$ ipython --no-banner

In [1]: import numpy as np

In [2]: from numpy import linalg as LA

In [3]: np.set_printoptions(precision=2, suppress=True, linewidth=100, legacy="1.25")

In [4]: rd = lambda a: np.round(a, 2) + 0

In [5]: m1 = np.load("test13.npy")

In [6]: print(m1)
[[2 2 4]
 [0 2 0]
 [2 3 4]
 [2 3 4]
 [3 0 6]]

In [7]: # looks like rank 2

In [8]: U, sv, vt = LA.svd(m1)

In [9]: vecs = vt[:(sv > 1e-8).sum()]

In [10]: rng = np.random.default_rng(7961)

In [11]: x0 = m1[2] + -2 * m1[4] + rng.integers(2) * np.eye(3)[2]

In [12]: print(x0)
[-4.  3. -7.]

In [13]: print(np.allclose(vecs.T @ vecs @ x0, x0))
False

In [14]: print(rd(LA.norm(x0 - vecs.T @ vecs @ x0)))
0.45

In [15]: print(rd(np.diag(vecs.T @ vecs)))
[0.2 1.  0.8]

In [16]: U, sv, vt = LA.svd(m1)

In [17]: print(np.argmax(sv[:-1] / (sv[1:] + 1e-6)) + 1)
2

In [18]: B = U[:, :2] @ np.diag(sv[:2]) @ vt[:2]

In [19]: print(LA.matrix_rank(m1, rtol=0.05))
2

In [20]: print(rd(LA.norm(m1 - B, 2)), rd(sv[2]))
0.0 0.0

In [21]: B = m1 + rng.integers(-2, 3, (5, 2)) @ rng.integers(-2, 3, (2, 3))

In [22]: print(B)
[[10  2  4]
 [-8  2  0]
 [-2  3  4]
 [ 0  0  4]
 [-3  1  6]]

In [23]: print(LA.matrix_rank(B - m1, tol=1e-8))
2

In [24]: print(B - m1)
[[ 8  0  0]
 [-8  0  0]
 [-4  0  0]
 [-2 -3  0]
 [-6  1  0]]

In [25]: rank = LA.matrix_rank(m1)

In [26]: print(rank)
2

In [27]: null = LA.svd(m1)[2][rank:].T

In [28]: print(rd(null[:, 0] / null[np.abs(null[:, 0]).round(6).argmax(), 0]))
[ 1.   0.  -0.5]

In [29]: print(rd(null @ null.T))
[[ 0.8  0.  -0.4]
 [ 0.   0.   0. ]
 [-0.4  0.   0.2]]

In [30]: print(rd(m1 @ null))
[[0.]
 [0.]
 [0.]
 [0.]
 [0.]]

In [31]: print([int(LA.matrix_rank(m1[:, :j + 1])) for j in range(3)])
[1, 2, 2]

In [32]: W0 = np.loadtxt("sample6.csv", delimiter=",")

In [33]: print(rd(W0))
[[0.16 0.25 0.07 0.07 0.25]
 [0.25 0.39 0.11 0.11 0.39]
 [0.07 0.11 0.03 0.03 0.11]
 [0.07 0.11 0.03 0.03 0.11]
 [0.25 0.39 0.11 0.11 0.39]]

In [34]: W = np.array([[2, 3, 1], [0, 0, 1], [0, 0, 3], [0, 0, 2], [0, 2, 2]])

In [35]: b = np.array([2, 1, 0])

In [36]: hid = np.maximum(W0 @ W + b, 0)

In [37]: print(LA.matrix_rank(hid))
2

In [38]: print((hid > 0).astype(int))
[[1 1 1]
 [1 1 1]
 [1 1 1]
 [1 1 1]
 [1 1 1]]

In [39]: cent = np.array([[0, 2, 9], [0, 0, 4], [9, 7, 2]])

In [40]: print(rd(hid @ cent))
[[11.21 13.36 31.24]
 [17.62 18.7  36.52]
 [ 4.81  8.01 25.96]
 [ 4.81  8.01 25.96]
 [17.62 18.7  36.52]]

In [41]: U, sv, vt = LA.svd(W0)

In [42]: vecs = vt[:(sv > 1e-8).sum()]

In [43]: x0 = W0[3] + 4 * W0[4] + rng.integers(2) * np.eye(5)[2]

In [44]: print(rd(x0))
[1.06 1.67 1.46 0.46 1.67]

In [45]: print(LA.matrix_rank(np.vstack([W0, x0])))
2

In [46]: print(np.allclose(vecs.T @ vecs @ x0, x0))
False

In [47]: print(rd(np.diag(vecs.T @ vecs)))
[0.16 0.39 0.03 0.03 0.39]

In [48]: print(rd(vecs.T @ vecs))
[[0.16 0.25 0.07 0.07 0.25]
 [0.25 0.39 0.11 0.11 0.39]
 [0.07 0.11 0.03 0.03 0.11]
 [0.07 0.11 0.03 0.03 0.11]
 [0.25 0.39 0.11 0.11 0.39]]

In [49]: evals, vecs = LA.eigh(W0)

In [50]: print(np.unique(evals.round(6) + 0, return_counts=True)[1])
[4 1]

In [51]: print(rd(evals.sum()), np.trace(W0))
1.0 1.0

In [52]: print(rd(LA.eigvalsh(W0 @ W0)))
[0. 0. 0. 0. 1.]

In [53]: print(rd(LA.svd(W0, compute_uv=False)))
[1. 0. 0. 0. 0.]

In [54]: print(np.abs(vecs[:, -1]).round(6).argmax())
1

In [55]: print(rd(evals))
[0. 0. 0. 0. 1.]

In [56]: print(rd(LA.eigvalsh(W0 + 3 * np.eye(5))))
[3. 3. 3. 3. 4.]

In [57]: print((evals > 1e-8).sum(), (evals < -1e-8).sum())
1 0

In [58]: print(rd(vecs.T @ W0 @ vecs))
[[0. 0. 0. 0. 0.]
 [0. 0. 0. 0. 0.]
 [0. 0. 0. 0. 0.]
 [0. 0. 0. 0. 0.]
 [0. 0. 0. 0. 1.]]

In [59]: print(rd(np.abs(vecs[:, -1])))
[0.4  0.63 0.17 0.17 0.63]

In [60]: print(np.count_nonzero(W0))
25

In [61]: print(rd(W0 - W0[0]))
[[ 0.    0.    0.    0.    0.  ]
 [ 0.09  0.14  0.04  0.04  0.14]
 [-0.09 -0.14 -0.04 -0.04 -0.14]
 [-0.09 -0.14 -0.04 -0.04 -0.14]
 [ 0.09  0.14  0.04  0.04  0.14]]

In [62]: print(rd(W0.sum(axis=1)))
[0.79 1.25 0.34 0.34 1.25]

In [63]: print(rd(LA.svd(W0, compute_uv=False)))
[1. 0. 0. 0. 0.]

In [64]: print(rd(W0.sum(axis=0)))
[0.79 1.25 0.34 0.34 1.25]

In [65]: W0[5]
Traceback (most recent call last):
  Cell In[65], line 1
    W0[5]
IndexError: index 5 is out of bounds for axis 0 with size 5


In [66]: M = np.array([[0, -9, -7], [-7, 0, -9], [-9, -7, 0]])

In [67]: U, sv, vt = LA.svd(M, full_matrices=False)

In [68]: print(rd(np.cumsum(sv ** 2) / np.sum(sv ** 2)))
[0.66 0.83 1.  ]

In [69]: print(rd(sv))
[16.    8.19  8.19]

In [70]: print(rd(U.T @ U))
[[1. 0. 0.]
 [0. 1. 0.]
 [0. 0. 1.]]

In [71]: print(U.shape, sv.shape, vt.shape)
(3, 3) (3,) (3, 3)

In [72]: print((sv > 1e-8).sum())
3

In [73]: B = m1 / LA.norm(m1, axis=1, keepdims=True)

In [74]: gram = B @ B.T

In [75]: print(rd(np.degrees(np.arccos(np.clip(gram[3, 0], -1, 1)))))
9.76

In [76]: print(rd(gram))
[[1.   0.41 0.99 0.99 0.91]
 [0.41 1.   0.56 0.56 0.  ]
 [0.99 0.56 1.   1.   0.83]
 [0.99 0.56 1.   1.   0.83]
 [0.91 0.   0.83 0.83 1.  ]]

In [77]: print((np.abs(gram) > 0.9).astype(int))
[[1 0 1 1 1]
 [0 1 0 0 0]
 [1 0 1 1 0]
 [1 0 1 1 0]
 [1 0 0 0 1]]

In [78]: print(rd(LA.norm(B, axis=1)))
[1. 1. 1. 1. 1.]

In [79]: print(np.argwhere(np.triu(np.abs(gram) > 0.95, 1)))
[[0 2]
 [0 3]
 [2 3]]

In [80]: arr = np.cumsum(np.array([[2, 0, -2, -1],
    ...:     [1, -2, 0, 2],
    ...:     [-1, -1, -2, 2],
    ...:     [2, 0, 0, -2],
    ...:     [1, 2, -1, 2],
    ...:     [2, 0, 0, -2],
    ...:     [2, -2, 2, -2],
    ...:     [-1, -1, 0, -2],
    ...:     [1, -2, 0, -2],
    ...:     [-1, 2, 2, 2],
    ...:     [1, -1, 1, -2],
    ...:     [2, -1, 0, -2],
    ...:     [-2, 0, -2, 2],
    ...:     [1, 1, -1, -2],
    ...:     [1, 0, 1, 0],
    ...:     [1, -2, -1, -1],
    ...:     [2, -2, 2, -1],
    ...:     [1, -1, 0, 0],
    ...:     [1, -1, -2, 1],
    ...:     [0, -2, 2, 1],
    ...:     [-1, 1, 1, 2],
    ...:     [1, 0, 0, -2],
    ...:     [1, -2, -2, -2]]), axis=0)

In [81]: print(arr)
[[  2   0  -2  -1]
 [  3  -2  -2   1]
 [  2  -3  -4   3]
 [  4  -3  -4   1]
 [  5  -1  -5   3]
 [  7  -1  -5   1]
 [  9  -3  -3  -1]
 [  8  -4  -3  -3]
 [  9  -6  -3  -5]
 [  8  -4  -1  -3]
 [  9  -5   0  -5]
 [ 11  -6   0  -7]
 [  9  -6  -2  -5]
 [ 10  -5  -3  -7]
 [ 11  -5  -2  -7]
 [ 12  -7  -3  -8]
 [ 14  -9  -1  -9]
 [ 15 -10  -1  -9]
 [ 16 -11  -3  -8]
 [ 16 -13  -1  -7]
 [ 15 -12   0  -5]
 [ 16 -12   0  -7]
 [ 17 -14  -2  -9]]

In [82]: x0 = np.array([2, 2, 3, 4])

In [83]: y = arr @ x0

In [84]: print(rd(LA.lstsq(arr, y)[0]))
[2. 2. 3. 4.]

In [85]: print(rd(LA.solve(arr.T @ arr, arr.T @ y)))
[2. 2. 3. 4.]

In [86]: print(rd(LA.pinv(arr) @ arr))
[[1. 0. 0. 0.]
 [0. 1. 0. 0.]
 [0. 0. 1. 0.]
 [0. 0. 0. 1.]]

In [87]: y = y + 0.02 * rng.normal(size=23)

In [88]: print(rd(y))
[ -6.     0.02  -2.02  -5.97   5.     0.99  -1.02 -12.99 -22.99  -6.99 -12.   -17.99 -20.   -27.02
 -21.98 -31.03 -29.01 -29.02 -30.99 -24.99 -14.02 -19.99 -36.02]

In [89]: b, *_ = LA.lstsq(arr, y)

In [90]: print(rd(arr.T @ (y - arr @ b)))
[0. 0. 0. 0.]

In [91]: f = np.array([2, 0])

In [92]: print(np.polyval(f, arr[3]))
[ 8 -6 -8  2]

In [93]: print(np.array([np.convolve(row, f, "same") for row in arr]))
[[  4   0  -4  -2]
 [  6  -4  -4   2]
 [  4  -6  -8   6]
 [  8  -6  -8   2]
 [ 10  -2 -10   6]
 [ 14  -2 -10   2]
 [ 18  -6  -6  -2]
 [ 16  -8  -6  -6]
 [ 18 -12  -6 -10]
 [ 16  -8  -2  -6]
 [ 18 -10   0 -10]
 [ 22 -12   0 -14]
 [ 18 -12  -4 -10]
 [ 20 -10  -6 -14]
 [ 22 -10  -4 -14]
 [ 24 -14  -6 -16]
 [ 28 -18  -2 -18]
 [ 30 -20  -2 -18]
 [ 32 -22  -6 -16]
 [ 32 -26  -2 -14]
 [ 30 -24   0 -10]
 [ 32 -24   0 -14]
 [ 34 -28  -4 -18]]

In [94]: print(np.correlate(arr[3], arr[13], "full"))
[-28   9  17  60 -13 -45  10]

In [95]: Xs = (arr - arr.mean(axis=0)) / arr.std(axis=0)

In [96]: print(np.argwhere(np.abs(Xs) > 2))
[]

In [97]: b = LA.lstsq(np.delete(Xs, 0, axis=1), Xs[:, 0])[0]

In [98]: print(rd(b))
[-0.66 -0.09 -0.41]

In [99]: print(rd(1 - np.var(Xs[:, 0] - np.delete(Xs, 0, axis=1) @ b)))
0.92

In [100]: Xs = arr - arr.mean(axis=1)
Traceback (most recent call last):
  Cell In[100], line 1
    Xs = arr - arr.mean(axis=1)
ValueError: operands could not be broadcast together with shapes (23,4) (23,) 


In [101]: Xs = arr - arr.mean(axis=0)

In [102]: U, sv, vt = LA.svd(Xs, full_matrices=False)

In [103]: print((np.sign(U[:, 0]) == np.sign(U[0, 0])).astype(int))
[1 1 1 1 1 1 1 1 1 1 1 0 1 0 0 0 0 0 0 0 0 0 0]

In [104]: print(rd(np.abs(vt[-1])))
[0.6  0.5  0.52 0.35]

In [105]: print(LA.matrix_rank(Xs))
4

In [106]: print(np.searchsorted(np.cumsum(sv ** 2) / (sv ** 2).sum(), 0.9) + 1)
2

In [107]: print(rd(sv))
[33.54  9.05  6.09  4.28]
